% ipython --no-banner

In [1]: import numpy as np

In [2]: np.set_printoptions(suppress=True, linewidth=140)

In [3]: def tidy(a):
   ...:     return np.round(a, 2) + 0
   ...: 

In [4]: feats = np.load("out1.npy")

In [5]: feats
Out[5]: 
array([[-1,  3,  0,  1],
       [ 3, -3,  0, -3],
       [ 0,  0, -1,  0],
       [-1,  1,  0,  0]])

In [6]: rng = np.random.default_rng(36)

In [7]: z = rng.permutation(4)

In [8]: z
Out[8]: array([0, 1, 3, 2])

In [9]: other = feats[z][:, z]

In [10]: other
Out[10]: 
array([[-1,  3,  1,  0],
       [ 3, -3, -3,  0],
       [-1,  1,  0,  0],
       [ 0,  0,  0, -1]])

In [11]: np.diag(other)
Out[11]: array([-1, -3,  0, -1])

In [12]: tidy(np.linalg.eigvals(feats).sum().real)
Out[12]: np.float64(-5.0)

In [13]: tidy(np.linalg.det(feats[::-1]))
Out[13]: np.float64(-6.0)

In [14]: tidy(np.linalg.eigvals(feats))
Out[14]: array([-4.13,  1.27, -1.14, -1.  ])

In [15]: np.einsum("ij,ji->", feats, feats)
Out[15]: np.int64(21)

In [16]: tidy(np.linalg.det(feats))
Out[16]: np.float64(-6.0)

In [17]: (feats != 0).astype(int)
Out[17]: 
array([[1, 1, 0, 1],
       [1, 1, 0, 1],
       [0, 0, 1, 0],
       [1, 1, 0, 0]])

In [18]: feats @ feats
Out[18]: 
array([[  9, -11,   0, -10],
       [ -9,  15,   0,  12],
       [  0,   0,   1,   0],
       [  4,  -6,   0,  -4]])

In [19]: feats @ feats
Out[19]: 
array([[  9, -11,   0, -10],
       [ -9,  15,   0,  12],
       [  0,   0,   1,   0],
       [  4,  -6,   0,  -4]])

In [20]: tidy(np.linalg.det(feats))
Out[20]: np.float64(-6.0)

In [21]: tidy(np.abs(np.linalg.eigvals(feats)).max())
Out[21]: np.float64(4.13)

In [22]: np.allclose(feats @ feats.T, feats.T @ feats)
Out[22]: False

In [23]: np.trace(feats)
Out[23]: np.int64(-5)

In [24]: w1 = np.array([[2, -4, -1, 3, -2, 0],
    ...:     [2, 2, 3, -1, 0, -5],
    ...:     [-3, 0, -3, 1, 0, 5],
    ...:     [0, 3, -2, -2, 4, 0]])

In [25]: c = np.array([-1, 5, 0, -4, -5, 0])

In [26]: act = np.maximum(feats @ w1 + c, 0)

In [27]: np.linalg.matrix_rank(act)
Out[27]: np.int64(4)

In [28]: (act > 0).mean(axis=0)
Out[28]: array([0.5 , 0.75, 0.75, 0.25, 0.25, 0.25])

In [29]: basis = np.array([[1, 3, 0], [3, 0, 1], [4, 2, 4], [4, 5, 4], [0, 1, 1], [4, 1, 3]])

In [30]: w1 @ basis
Out[30]: 
array([[ -2,  17,   2],
       [ -4,   2,  -5],
       [  9,  -5,   7],
       [ -7, -10,  -9]])
